% python3 -q
>>> import numpy as np
>>> import numpy.linalg as la
>>> np.set_printoptions(suppress=True, linewidth=160)
>>> A = np.load("case15.npy")
>>> A
array([[ 13, -12,  -1,  11],
       [-12,  13,  -1,  -9],
       [ -1,  -1,   2,  -2],
       [ 11,  -9,  -2,  10]])
>>> r0, r1 = A[1], A[0]
>>> r0 @ r0
np.int64(395)
>>> pr = (r0 @ r1) / (r0 @ r0) * r0
>>> pr.round(3)
array([ 12.456, -13.494,   1.038,   9.342])
>>> round((r1 - pr) @ r0, 3)
np.float64(-0.0)
>>> np.outer(r0, r1)
array([[-156,  144,   12, -132],
       [ 169, -156,  -13,  143],
       [ -13,   12,    1,  -11],
       [-117,  108,    9,  -99]])
>>> np.round(la.norm(r0 + r1) ** 2 + la.norm(r0 - r1) ** 2, 3)
np.float64(1660.0)
>>> np.round(r1 - pr, 3)
array([ 0.544,  1.494, -2.038,  1.658])
>>> la.matrix_rank(np.outer(r0, r1))
np.int64(1)
>>> data = np.loadtxt("m.csv", delimiter=",")
>>> data.round(3)
array([[0.2  , 0.   , 0.2  , 0.   , 0.2  , 0.4  ],
       [0.222, 0.333, 0.111, 0.111, 0.111, 0.111],
       [0.182, 0.182, 0.273, 0.182, 0.   , 0.182],
       [0.143, 0.143, 0.286, 0.286, 0.   , 0.143],
       [0.   , 0.125, 0.25 , 0.25 , 0.125, 0.25 ],
       [0.111, 0.111, 0.111, 0.222, 0.222, 0.222]])
>>> def softmax(z):
...     e = np.exp(z - z.max(axis=-1, keepdims=True))
...     return e / e.sum(axis=-1, keepdims=True)
... 
>>> np.round(softmax(10 * data[3]), 3)
array([0.086, 0.086, 0.36 , 0.36 , 0.021, 0.086])
>>> softmax(data).sum(axis=1)
array([1., 1., 1., 1., 1., 1.])
>>> np.round(softmax(data[3]), 3)
array([0.162, 0.162, 0.187, 0.187, 0.14 , 0.162])
>>> S = data @ data.T / np.sqrt(6)
>>> np.round(softmax(S)[3] @ data, 3)
array([0.143, 0.149, 0.206, 0.176, 0.109, 0.217])
>>> softmax(S).round(6).argmax(axis=1)
array([0, 1, 3, 3, 4, 5])
>>> np.round(np.sort(np.abs(la.eigvals(data)))[::-1], 3)
array([1.   , 0.28 , 0.28 , 0.177, 0.034, 0.034])
>>> np.round(la.matrix_power(data, 100), 3)
array([[0.149, 0.149, 0.203, 0.179, 0.107, 0.213],
       [0.149, 0.149, 0.203, 0.179, 0.107, 0.213],
       [0.149, 0.149, 0.203, 0.179, 0.107, 0.213],
       [0.149, 0.149, 0.203, 0.179, 0.107, 0.213],
       [0.149, 0.149, 0.203, 0.179, 0.107, 0.213],
       [0.149, 0.149, 0.203, 0.179, 0.107, 0.213]])
>>> pr = np.eye(6)[5]
>>> for _ in range(7):
...     pr = pr @ data
...     print(pr.round(3))
... 
[0.111 0.111 0.111 0.222 0.222 0.222]
[0.124 0.141 0.209 0.201 0.112 0.214]
[0.147 0.151 0.206 0.186 0.102 0.207]
[0.15  0.15  0.204 0.179 0.105 0.211]
[0.15  0.149 0.203 0.178 0.107 0.213]
[0.149 0.149 0.203 0.178 0.107 0.213]
[0.149 0.149 0.203 0.179 0.107 0.213]
